In [1]: import numpy as np

In [2]: import numpy.linalg as la

In [3]: np.set_printoptions(precision=3, suppress=True, linewidth=100, legacy="1.25")

In [4]: def tidy(a):
   ...:     return np.round(a, 3) + 0
   ...: 

In [5]: mat = np.load("out11.npy")

In [6]: mat
Out[6]: 
array([[2., 1., 3., 0., 4., 0., 0.],
       [5., 4., 2., 2., 1., 0., 0.],
       [0., 4., 0., 5., 2., 0., 0.],
       [3., 3., 4., 1., 0., 0., 0.],
       [4., 3., 3., 5., 3., 0., 0.],
       [0., 0., 0., 0., 0., 7., 3.],
       [0., 0., 0., 0., 0., 3., 1.]])

In [7]: def softmax(z):
   ...:     e = np.exp(z - z.max(axis=-1, keepdims=True))
   ...:     return e / e.sum(axis=-1, keepdims=True)
   ...: 

In [8]: tidy(softmax(mat[6] + 4))
Out[8]: array([0.036, 0.036, 0.036, 0.036, 0.036, 0.722, 0.098])

In [9]: print(tidy(softmax(10 * mat[6])))
[0. 0. 0. 0. 0. 1. 0.]

In [10]: S = mat @ mat.T / np.sqrt(7)

In [11]: softmax(S).round(6).argmax(axis=1)
Out[11]: array([4, 4, 2, 4, 4, 5, 5])

In [12]: (la.matrix_power((mat != 0) + (mat.T != 0) + np.eye(7), 7) > 0).astype(int)
Out[12]: 
array([[1, 1, 1, 1, 1, 0, 0],
       [1, 1, 1, 1, 1, 0, 0],
       [1, 1, 1, 1, 1, 0, 0],
       [1, 1, 1, 1, 1, 0, 0],
       [1, 1, 1, 1, 1, 0, 0],
       [0, 0, 0, 0, 0, 1, 1],
       [0, 0, 0, 0, 0, 1, 1]])

In [13]: mat @ mat
Out[13]: 
array([[25., 30., 20., 37., 27.,  0.,  0.],
       [40., 38., 34., 25., 31.,  0.,  0.],
       [43., 37., 34., 23., 10.,  0.,  0.],
       [24., 34., 19., 27., 23.,  0.,  0.],
       [50., 52., 47., 41., 34.,  0.,  0.],
       [ 0.,  0.,  0.,  0.,  0., 58., 24.],
       [ 0.,  0.,  0.,  0.,  0., 24., 10.]])

In [14]: print((mat != 0).astype(int))
[[1 1 1 0 1 0 0]
 [1 1 1 1 1 0 0]
 [0 1 0 1 1 0 0]
 [1 1 1 1 0 0 0]
 [1 1 1 1 1 0 0]
 [0 0 0 0 0 1 1]
 [0 0 0 0 0 1 1]]

In [15]: rng = np.random.default_rng(0)

In [16]: z = rng.permutation(7)

In [17]: z
Out[17]: array([2, 4, 3, 6, 5, 0, 1])

In [18]: M2 = mat[z][:, z]

In [19]: np.allclose(M2, mat)
Out[19]: False

In [20]: np.diag(M2)
Out[20]: array([0., 3., 1., 1., 7., 2., 4.])

In [21]: M2
Out[21]: 
array([[0., 2., 5., 0., 0., 0., 4.],
       [3., 3., 5., 0., 0., 4., 3.],
       [4., 0., 1., 0., 0., 3., 3.],
       [0., 0., 0., 1., 3., 0., 0.],
       [0., 0., 0., 3., 7., 0., 0.],
       [3., 4., 0., 0., 0., 2., 1.],
       [2., 1., 2., 0., 0., 5., 4.]])

In [22]: tidy(np.sort(np.abs(la.eigvals(M2))))
Out[22]: array([ 0.243,  2.585,  2.585,  3.373,  3.373,  8.243, 12.591])

In [23]: O, V = la.qr(mat[:, :2])[0], la.qr(mat[:, 2:])[0]

In [24]: sig = la.svd(O.T @ V, compute_uv=False)

In [25]: tidy(np.degrees(np.arccos(sig.clip(0, 1))))
Out[25]: array([19.194, 45.194])

In [26]: f, r1 = mat[5], mat[1]

In [27]: f @ f
Out[27]: 58.0

In [28]: pr = (f @ r1) / (f @ f) * f

In [29]: print(tidy(la.norm(f + r1) ** 2 + la.norm(f - r1) ** 2))
216.0

In [30]: print(np.outer(f, r1))
[[ 0.  0.  0.  0.  0.  0.  0.]
 [ 0.  0.  0.  0.  0.  0.  0.]
 [ 0.  0.  0.  0.  0.  0.  0.]
 [ 0.  0.  0.  0.  0.  0.  0.]
 [ 0.  0.  0.  0.  0.  0.  0.]
 [35. 28. 14. 14.  7.  0.  0.]
 [15. 12.  6.  6.  3.  0.  0.]]

In [31]: (r1 - pr) @ f
Out[31]: 0.0

In [32]: pr
Out[32]: array([0., 0., 0., 0., 0., 0., 0.])

In [33]: feats = np.loadtxt("x.csv", delimiter=",")

In [34]: feats
Out[34]: 
array([[1.   , 0.5  , 0.25 , 0.125, 0.062, 0.031, 0.016, 0.008, 0.004, 0.002],
       [0.5  , 1.   , 0.5  , 0.25 , 0.125, 0.062, 0.031, 0.016, 0.008, 0.004],
       [0.25 , 0.5  , 1.   , 0.5  , 0.25 , 0.125, 0.062, 0.031, 0.016, 0.008],
       [0.125, 0.25 , 0.5  , 1.   , 0.5  , 0.25 , 0.125, 0.062, 0.031, 0.016],
       [0.062, 0.125, 0.25 , 0.5  , 1.   , 0.5  , 0.25 , 0.125, 0.062, 0.031],
       [0.031, 0.062, 0.125, 0.25 , 0.5  , 1.   , 0.5  , 0.25 , 0.125, 0.062],
       [0.016, 0.031, 0.062, 0.125, 0.25 , 0.5  , 1.   , 0.5  , 0.25 , 0.125],
       [0.008, 0.016, 0.031, 0.062, 0.125, 0.25 , 0.5  , 1.   , 0.5  , 0.25 ],
       [0.004, 0.008, 0.016, 0.031, 0.062, 0.125, 0.25 , 0.5  , 1.   , 0.5  ],
       [0.002, 0.004, 0.008, 0.016, 0.031, 0.062, 0.125, 0.25 , 0.5  , 1.   ]])

In [35]: # equal to its transpose

In [36]: z = rng.permutation(10)

In [37]: z
Out[37]: array([2, 9, 3, 6, 0, 4, 7, 5, 1, 8])

In [38]: M2 = feats[z][:, z]

In [39]: np.trace(M2)
Out[39]: 10.0

In [40]: np.allclose(M2, feats)
Out[40]: False

In [41]: print(M2)
[[1.    0.008 0.5   0.062 0.25  0.25  0.031 0.125 0.5   0.016]
 [0.008 1.    0.016 0.125 0.002 0.031 0.25  0.062 0.004 0.5  ]
 [0.5   0.016 1.    0.125 0.125 0.5   0.062 0.25  0.25  0.031]
 [0.062 0.125 0.125 1.    0.016 0.25  0.5   0.5   0.031 0.25 ]
 [0.25  0.002 0.125 0.016 1.    0.062 0.008 0.031 0.5   0.004]
 [0.25  0.031 0.5   0.25  0.062 1.    0.125 0.5   0.125 0.062]
 [0.031 0.25  0.062 0.5   0.008 0.125 1.    0.25  0.016 0.5  ]
 [0.125 0.062 0.25  0.5   0.031 0.5   0.25  1.    0.062 0.125]
 [0.5   0.004 0.25  0.031 0.5   0.125 0.016 0.062 1.    0.008]
 [0.016 0.5   0.031 0.25  0.004 0.062 0.5   0.125 0.008 1.   ]]

In [42]: ev, V = la.eigh(feats)

In [43]: print(tidy(la.svd(feats, compute_uv=False)))
[2.682 2.019 1.417 1.    0.736 0.572 0.469 0.403 0.362 0.34 ]

In [44]: np.abs(V[:, -1]).round(6).argmax()
Out[44]: 4

In [45]: tidy(np.abs(la.eigvals(feats)).max())
Out[45]: 2.682

In [46]: (feats + feats.T) / 2
Out[46]: 
array([[1.   , 0.5  , 0.25 , 0.125, 0.062, 0.031, 0.016, 0.008, 0.004, 0.002],
       [0.5  , 1.   , 0.5  , 0.25 , 0.125, 0.062, 0.031, 0.016, 0.008, 0.004],
       [0.25 , 0.5  , 1.   , 0.5  , 0.25 , 0.125, 0.062, 0.031, 0.016, 0.008],
       [0.125, 0.25 , 0.5  , 1.   , 0.5  , 0.25 , 0.125, 0.062, 0.031, 0.016],
       [0.062, 0.125, 0.25 , 0.5  , 1.   , 0.5  , 0.25 , 0.125, 0.062, 0.031],
       [0.031, 0.062, 0.125, 0.25 , 0.5  , 1.   , 0.5  , 0.25 , 0.125, 0.062],
       [0.016, 0.031, 0.062, 0.125, 0.25 , 0.5  , 1.   , 0.5  , 0.25 , 0.125],
       [0.008, 0.016, 0.031, 0.062, 0.125, 0.25 , 0.5  , 1.   , 0.5  , 0.25 ],
       [0.004, 0.008, 0.016, 0.031, 0.062, 0.125, 0.25 , 0.5  , 1.   , 0.5  ],
       [0.002, 0.004, 0.008, 0.016, 0.031, 0.062, 0.125, 0.25 , 0.5  , 1.   ]])

In [47]: np.allclose(feats @ feats.T, feats.T @ feats)
Out[47]: True

In [48]: np.allclose(feats, feats.T)
Out[48]: True

In [49]: np.trace(feats)
Out[49]: 10.0

In [50]: M2 = feats / la.norm(feats, axis=1, keepdims=True)

In [51]: C2 = M2 @ M2.T

In [52]: print(np.argwhere(np.triu(np.abs(C2) > 0.95, 1)))
[]

In [53]: tidy(np.degrees(np.arccos(np.clip(C2[9, 0], -1, 1))))
Out[53]: 89.147

In [54]: (C2 - 2 * np.eye(10)).round(6).argmax(axis=1)
Out[54]: array([1, 0, 1, 2, 3, 6, 7, 8, 9, 8])

In [55]: M2 = feats + rng.integers(-2, 3, (10, 2)) @ rng.integers(-2, 3, (2, 10))

In [56]: print(M2)
[[ 3.    -1.5   -3.75  -1.875 -3.938 -1.969 -1.984  2.008 -3.996  4.002]
 [-0.5    3.     1.5    2.25   3.125  0.062  1.031  1.016  4.008  0.004]
 [ 2.25   0.5   -5.     0.5   -1.75  -3.875 -1.938  6.031  0.016  8.008]
 [-1.875  0.25   6.5    1.     2.5    4.25   2.125 -5.938  0.031 -7.984]
 [ 0.062 -1.875  2.25  -1.5   -1.     2.5    0.25  -3.875 -3.938 -3.969]
 [ 1.031 -2.938  0.125 -2.75  -3.5    2.    -0.5   -2.75  -5.875 -1.938]
 [ 0.016  0.031  0.062  0.125  0.25   0.5    1.     0.5    0.25   0.125]
 [ 2.008 -1.984 -3.969 -1.938 -3.875 -1.75  -1.5    3.    -3.5    4.25 ]
 [ 2.004 -3.992 -1.984 -3.969 -5.938  0.125 -1.75  -1.5   -7.     0.5  ]
 [-0.998 -0.996  4.008 -0.984  0.031  3.062  1.125 -4.75  -1.5   -5.   ]]

In [57]: la.matrix_rank(M2 - feats, tol=1e-8)
Out[57]: 2

In [58]: np.abs(M2 - feats).sum(axis=1)
Out[58]: array([28., 15., 30., 30., 22., 24.,  0., 28., 30., 24.])

In [59]: X = np.loadtxt("w.csv", delimiter=",")

In [60]: X
Out[60]: 
array([[ 66.,  40.,   8., -48.,   0.],
       [ 40.,  27.,   5., -30.,   0.],
       [  8.,   5.,   3.,  -6.,   0.],
       [-48., -30.,  -6.,  38.,   0.],
       [  0.,   0.,   0.,   0.,   2.]])

In [61]: # symmetric

In [62]: O, V = la.qr(X[:, :1])[0], la.qr(X[:, 1:])[0]

In [63]: sig = la.svd(O.T @ V, compute_uv=False)

In [64]: tidy(la.norm(O @ O.T - V @ V.T, 2))
Out[64]: 1.0

In [65]: tidy(sig)
Out[65]: array([1.])

In [66]: tidy(np.degrees(np.arccos(sig.clip(0, 1))))
Out[66]: array([1.791])

In [67]: U, sig, VT = la.svd(X, full_matrices=False)

In [68]: tidy(U.T @ U)
Out[68]: 
array([[1., 0., 0., 0., 0.],
       [0., 1., 0., 0., 0.],
       [0., 0., 1., 0., 0.],
       [0., 0., 0., 1., 0.],
       [0., 0., 0., 0., 1.]])

In [69]: tidy(np.sqrt((sig ** 2).sum())), tidy(la.norm(X))
Out[69]: (128.062, 128.062)

In [70]: np.allclose(U * sig @ VT, X)
Out[70]: True

In [71]: print((sig > 1e-8).sum())
5

In [72]: A = np.load("test9.npy")

In [73]: print(A)
[[ 2.  -1.6 -0.6 -1.6 -0.4 -1.  -1.1]
 [ 1.  -0.4  1.3  1.8 -1.   0.7 -2. ]
 [-1.8 -0.6  1.1 -0.2  1.   0.2  0.8]
 [ 1.5  0.1  0.4 -0.6 -0.4 -1.1 -0.3]
 [ 1.   1.2  0.6  0.1 -0.4 -0.7  0.7]
 [-1.3  0.4 -0.8  0.  -0.9 -0.4 -0.4]
 [ 0.4 -0.3 -0.5  0.1 -0.9 -0.8 -0.2]
 [ 1.5  0.4  1.1 -0.1 -0.9  0.  -0.8]
 [ 0.7  1.7  0.3  0.8  1.7 -1.2  0.7]
 [ 1.3  0.  -0.6 -0.3 -0.3 -2.3  0.2]
 [-0.5 -0.2  0.5 -0.3 -0.1  0.6 -0.1]
 [-2.2 -2.   1.3  0.6  0.8  0.7  0.5]
 [-1.8  0.2  0.8 -0.6  2.3 -0.8 -2.9]
 [-0.6 -1.4 -0.8 -0.8  0.1  0.5  0.7]
 [-0.1 -0.8  0.7 -0.1  2.2  0.2 -0.3]
 [ 0.7  0.2  1.4  0.4 -2.  -1.6  0.2]
 [ 0.7 -0.8  0.5 -0.7  0.  -0.6 -1.3]
 [ 1.3 -4.1  0.3  0.2 -1.   1.7  0.4]
 [ 2.1 -0.3 -0.7 -0.3 -0.1  0.8 -0.9]
 [-0.7  0.4  1.1 -1.1  0.2  1.4  0.1]
 [ 0.7 -0.7  2.2  1.1  0.4  2.1  1.2]
 [-0.2 -0.3  0.1  0.6 -1.  -0.1  0. ]
 [-0.7  0.6  0.3  0.6 -1.2 -0.8  0.5]
 [-6.5  8.   0.   2.5 -3.   1.   7. ]
 [-0.4  0.6  0.1 -0.7  1.3  1.2  0.8]
 [-0.8  0.1 -0.2  0.2  0.4 -1.8  2.1]]

In [74]: cent = A[[1, 12]].astype(float)

In [75]: for _ in range(7):
    ...:     z = la.norm(A[:, None] - cent, axis=-1).argmin(axis=1)
    ...:     cent = np.array([A[z == j].mean(axis=0) for j in range(2)])
    ...: 

In [76]: print(z)
[0 0 1 0 0 0 0 0 1 0 0 1 1 0 1 0 0 0 0 0 0 0 0 0 1 1]

In [77]: tidy(cent)
Out[77]: 
array([[ 0.195,  0.063,  0.305,  0.084, -0.679, -0.032,  0.205],
       [-0.914, -0.114,  0.586,  0.   ,  1.386, -0.214,  0.243]])

In [78]: tidy(cent[1] - cent[0])
Out[78]: array([-1.109, -0.177,  0.28 , -0.084,  2.065, -0.183,  0.038])

In [79]: np.abs(cent[1] - cent[0]).argmax()
Out[79]: 4

In [80]: np.bincount(z)
Out[80]: array([19,  7])

In [81]: O, R = la.qr(A)

In [82]: tidy(np.trace(O @ O.T))
Out[82]: 7.0

In [83]: O.shape, R.shape
Out[83]: ((26, 7), (7, 7))

In [84]: tidy(np.abs(np.diag(R)))
Out[84]: array([8.838, 7.689, 4.324, 3.448, 5.209, 5.078, 5.354])

In [85]: x0 = np.array([-3, -1, 3, 3, -1, -3, 3])

In [86]: rhs = A @ x0

In [87]: print(tidy(la.solve(A.T @ A, A.T @ rhs)))
[-3. -1.  3.  3. -1. -3.  3.]

In [88]: tidy(rhs)
Out[88]: 
array([-10.9,  -0.4,   9.5,  -2.4,   2.5,   2. ,   0.6,  -3.4,   3.5,   1.2,   0.3,  12.9,  -2.8,
        -1.1,  -0.8,  10.5,  -4. ,  -1.2, -14. ,  -2.4,   5.4,   4.3,   9.3,  40. ,  -3.7,  13.6])

In [89]: tidy(la.pinv(A) @ A)
Out[89]: 
array([[1., 0., 0., 0., 0., 0., 0.],
       [0., 1., 0., 0., 0., 0., 0.],
       [0., 0., 1., 0., 0., 0., 0.],
       [0., 0., 0., 1., 0., 0., 0.],
       [0., 0., 0., 0., 1., 0., 0.],
       [0., 0., 0., 0., 0., 1., 0.],
       [0., 0., 0., 0., 0., 0., 1.]])

In [90]: rhs = rhs + 0.1 * rng.normal(size=26)

In [91]: tidy(rhs)
Out[91]: 
array([-10.846,  -0.379,   9.536,  -2.465,   2.487,   2.078,   0.749,  -3.526,   3.651,   1.335,
         0.378,  12.926,  -2.831,  -0.954,  -0.604,  10.68 ,  -3.868,  -1.164, -14.121,  -2.4  ,
         5.466,   4.171,   9.34 ,  40.043,  -3.63 ,  13.482])

In [92]: b, *_ = la.lstsq(A, rhs)

In [93]: print(tidy(la.norm(rhs - A @ b)))
0.491

In [94]: Ac = A - A.mean(axis=0)

In [95]: V = la.svd(Ac)[2][:1]

In [96]: M2 = Ac - Ac @ V.T @ V

In [97]: print(tidy(np.cov(Ac @ V.T, rowvar=False)))
8.178

In [98]: tidy(np.diag(V.T @ V))
Out[98]: array([0.266, 0.383, 0.   , 0.036, 0.03 , 0.002, 0.282])
